$ ipython --no-banner

In [1]: import numpy as np

In [2]: np.set_printoptions(precision=3, suppress=True, linewidth=140)

In [3]: def tidy(a):
   ...:     return np.round(a, 3) + 0
   ...: 

In [4]: mat = np.loadtxt("mat.csv", delimiter=",")

In [5]: print(tidy(mat))
[[ 0.18   0.164  0.492 -0.82   0.164]
 [ 0.164  0.967 -0.098  0.164 -0.033]
 [ 0.492 -0.098  0.705  0.492 -0.098]
 [-0.82   0.164  0.492  0.18   0.164]
 [ 0.164 -0.033 -0.098  0.164  0.967]]

In [6]: u = np.array([1, 5, 0, 3, 0])

In [7]: B = mat + np.outer(u, np.eye(5)[3])

In [8]: print(np.linalg.matrix_rank(B - mat))
1

In [9]: print(np.linalg.matrix_rank(np.linalg.inv(B) - np.linalg.inv(mat), tol=1e-8))
1

In [10]: Q = mat.astype(float).copy()

In [11]: for j in range(5):
    ...:     Q[:, j] -= Q[:, :j] @ (Q[:, :j].T @ Q[:, j])
    ...:     Q[:, j] /= np.linalg.norm(Q[:, j])
    ...: 

In [12]: print(tidy(Q.T @ Q))
[[1. 0. 0. 0. 0.]
 [0. 1. 0. 0. 0.]
 [0. 0. 1. 0. 0.]
 [0. 0. 0. 1. 0.]
 [0. 0. 0. 0. 1.]]

In [13]: print(tidy(Q))
[[ 0.18   0.164  0.492 -0.82   0.164]
 [ 0.164  0.967 -0.098  0.164 -0.033]
 [ 0.492 -0.098  0.705  0.492 -0.098]
 [-0.82   0.164  0.492  0.18   0.164]
 [ 0.164 -0.033 -0.098  0.164  0.967]]

In [14]: x = np.array([1, 1, -3, 0, -2])

In [15]: print(tidy(np.linalg.inv(mat)))
[[ 0.18   0.164  0.492 -0.82   0.164]
 [ 0.164  0.967 -0.098  0.164 -0.033]
 [ 0.492 -0.098  0.705  0.492 -0.098]
 [-0.82   0.164  0.492  0.18   0.164]
 [ 0.164 -0.033 -0.098  0.164  0.967]]

In [16]: print(tidy(np.linalg.norm(x)), tidy(np.linalg.norm(mat @ x)))
3.873 3.873
